$ python3 -q
>>> import numpy as np
>>> from numpy import linalg as LA
>>> np.set_printoptions(precision=2, suppress=True, linewidth=140, sign=" ")
>>> mat = np.loadtxt("mat.csv", delimiter=",")
>>> mat
array([[-2.,  0.,  0.],
       [ 0.,  7.,  3.],
       [ 0.,  3., -1.]])
>>> rng = np.random.default_rng(9828)
>>> idx = rng.permutation(3)
>>> idx
array([ 0,  2,  1])
>>> B = mat[idx][:, idx]
>>> np.allclose(B, mat)
False
>>> np.round(LA.det(B), 2), np.round(LA.det(mat[idx]), 2)
(np.float64(32.0), np.float64(-32.0))
>>> (mat != 0).astype(int)
array([[ 1,  0,  0],
       [ 0,  1,  1],
       [ 0,  1,  1]])
>>> np.round(LA.det(mat), 2)
np.float64(32.0)
>>> np.sort(LA.eigvals(mat).real)
array([-2., -2.,  8.])
>>> mat @ mat
array([[  4.,   0.,   0.],
       [  0.,  58.,  18.],
       [  0.,  18.,  10.]])
>>> np.flatnonzero(LA.matrix_power((mat != 0) + (mat.T != 0) + np.eye(3), 3)[0])
array([ 0])
>>> J = np.loadtxt("data.csv", delimiter=",")
>>> J
array([[-4.,  2., -2.],
       [-6.,  3., -1.]])
>>> B = J / np.sqrt((J ** 2).mean(axis=1, keepdims=True))
>>> LA.norm(B, axis=1)
array([ 1.73,  1.73])
>>> LA.matrix_rank(J - J.mean(axis=1, keepdims=True))
np.int64(2)
>>> left, s, Vt = LA.svd(J, full_matrices=False)
>>> np.allclose(left * s @ Vt, J)
True
>>> np.round(Vt @ Vt.T, 2) + 0
array([[ 1.,  0.],
       [ 0.,  1.]])
>>> round(float(np.sqrt((s ** 2).sum())), 2), round(LA.norm(J), 2)
(8.37, np.float64(8.37))
>>> s
array([ 8.3 ,  1.08])
>>> np.cumsum(s ** 2) / np.sum(s ** 2)
array([ 0.98,  1.  ])
>>> def softmax(z):
...     e = np.exp(z - z.max(axis=-1, keepdims=True))
...     return e / e.sum(axis=-1, keepdims=True)
... 
>>> np.round(softmax(J[1]), 2) + 0
array([ 0.  ,  0.98,  0.02])
>>> np.round(softmax(J[1] + -3), 2) + 0
array([ 0.  ,  0.98,  0.02])
>>> np.round(softmax(10 * J[1]), 2) + 0
array([ 0.,  1.,  0.])
>>> S = J @ J.T / np.sqrt(3)
>>> np.round(softmax(S), 2) + 0
array([[ 0.01,  0.99],
       [ 0.  ,  1.  ]])
>>> B = J + rng.integers(-2, 3, (2, 1)) @ rng.integers(-2, 3, (1, 3))
>>> B
array([[-4.,  2., -2.],
       [-7.,  1.,  0.]])
>>> LA.svd(B - J, compute_uv=False)
array([ 2.45,  0.  ])
>>> u, v = B[0], B[1]
>>> u @ u
np.float64(24.0)
>>> u @ v
np.float64(30.0)
>>> p = (u @ v) / (u @ u) * u
>>> v - p
array([-2. , -1.5,  2.5])
>>> round(float(LA.norm(u + v) ** 2 + LA.norm(u - v) ** 2), 2)
148.0
>>> p
array([-5. ,  2.5, -2.5])
>>> LA.matrix_rank(np.outer(u, v))
np.int64(1)
>>> F = np.load("w.npy")
>>> F
array([[ -0.1 ,  -0.6 ,  -0.47],
       [  0.  ,  -1.  ,   0.05],
       [ -1.3 ,   0.6 ,  -6.42],
       [  0.3 ,  -1.2 ,   1.42],
       [  1.  ,  -0.9 ,   5.05],
       [ -3.1 ,  -0.6 , -15.54],
       [  0.8 ,   0.3 ,   4.01],
       [ -0.9 ,  -1.  ,  -4.48],
       [ -0.2 ,   0.9 ,  -1.15],
       [ -0.5 ,  -1.8 ,  -2.42],
       [ -1.7 ,   2.  ,  -8.67],
       [  0.7 ,  -1.1 ,   3.48],
       [ -1.6 ,  -0.7 ,  -8.17],
       [ -1.1 ,   0.9 ,  -5.46],
       [  2.6 ,  -0.7 ,  12.95],
       [ -1.7 ,   0.1 ,  -8.39],
       [ -1.4 ,   0.2 ,  -6.96]])
>>> x = np.array([0, 2, 3])
>>> rhs = F @ x
>>> coef, lr = np.zeros(3), 1 / LA.norm(F, 2) ** 2
>>> for i in range(10):
...     coef -= lr * F.T @ (F @ coef - rhs)
...     if i % 2 == 0: print(i, round(LA.norm(F @ coef - rhs), 2))
... 
0 8.13
2 7.83
4 7.54
6 7.27
8 7.0
>>> round(float(LA.cond(F)), 2)
434.57
>>> coef
array([ 0.57,  0.27,  2.84])
>>> C2 = F.T @ F
>>> np.round(LA.eigvalsh(C2)[::-1], 2) + 0
array([ 857.72,   15.86,    0.  ])
>>> np.diag(C2)
array([  32.9 ,   16.52,  824.16])
>>> np.allclose(C2, C2.T)
True
>>> C2 = np.cov(F, rowvar=False)
>>> np.corrcoef(F.T)
array([[ 1.  , -0.32,  1.  ],
       [-0.32,  1.  , -0.33],
       [ 1.  , -0.33,  1.  ]])
>>> np.polyfit(F[:, 0], F[:, 2], 1)
array([ 5.  , -0.01])
>>> np.round(LA.eigvalsh(C2)[::-1], 2) + 0
array([ 47.19,   0.85,   0.  ])
>>> np.median(F, axis=0)
array([-0.5 , -0.6 , -2.42])
>>> np.argsort(-F.std(axis=0).round(6), kind="stable")
array([ 2,  0,  1])
>>> proj = F @ LA.solve(F.T @ F, F.T)
>>> np.round(LA.eigvalsh(proj), 2) + 0
array([ 0.,  0.,  0.,  0.,  0.,  0.,  0.,  0.,  0.,  0.,  0.,  0.,  0.,  0.,  1.,  1.,  1.])
>>> np.diag(proj)
array([ 0.03,  0.07,  0.14,  0.18,  0.07,  0.38,  0.03,  0.1 ,  0.19,  0.24,  0.42,  0.09,  0.41,  0.1 ,  0.25,  0.2 ,  0.08])
>>> d = LA.norm(F[:, None] - F[None], axis=-1)
>>> np.unravel_index(d.round(6).argmax(), d.shape)
(np.int64(5), np.int64(14))
>>> d.mean(axis=1).argmax()
np.int64(14)
>>> LA.matrix_rank(d ** 2)
np.int64(5)
>>> d[14].round(6).argsort(kind="stable")[:4]
array([ 14,   4,   6,  11])
>>> arr = np.load("block0.npy")
>>> arr
array([[ 0,  2,  1],
       [ 0, -2, -1],
       [ 0, -6, -3]])
>>> idx = rng.permutation(3)
>>> idx
array([ 1,  2,  0])
>>> B = arr[idx][:, idx]
>>> B
array([[-2, -1,  0],
       [-6, -3,  0],
       [ 2,  1,  0]])
>>> W0 = np.load("a.npy")
>>> W0
array([[ 15,   9,   0],
       [ 12,   0,   6],
       [ 10,   3,   5],
       [  9,   0,   7],
       [  0,   0,  14],
       [  0,   0,  12],
       [ 13,   3,   4],
       [  0,   0,  17],
       [  5,   6,   5],
       [  0,   9,   6],
       [  1,   0,  13],
       [  6,   9,   3],
       [  0,   9,   6],
       [  0,   0,  14],
       [ 10,   3,   5],
       [  0,   0,  15],
       [  9,   9,   2],
       [  0,   0,  12],
       [ 10,   3,   5],
       [ 15,   9,   0]])
>>> C2 = np.cov(W0, rowvar=False)
>>> np.argsort(-W0.std(axis=0).round(6), kind="stable")
array([ 0,  2,  1])
>>> np.argwhere(np.triu(np.abs(np.corrcoef(W0.T)) > 0.8, 1))
array([[ 0,  2]])
>>> LA.eigvalsh(C2)[::-1]
array([ 60.33,  14.23,   0.88])
>>> np.polyfit(W0[:, 1], W0[:, 0], 1)
array([ 0.5 ,  3.94])
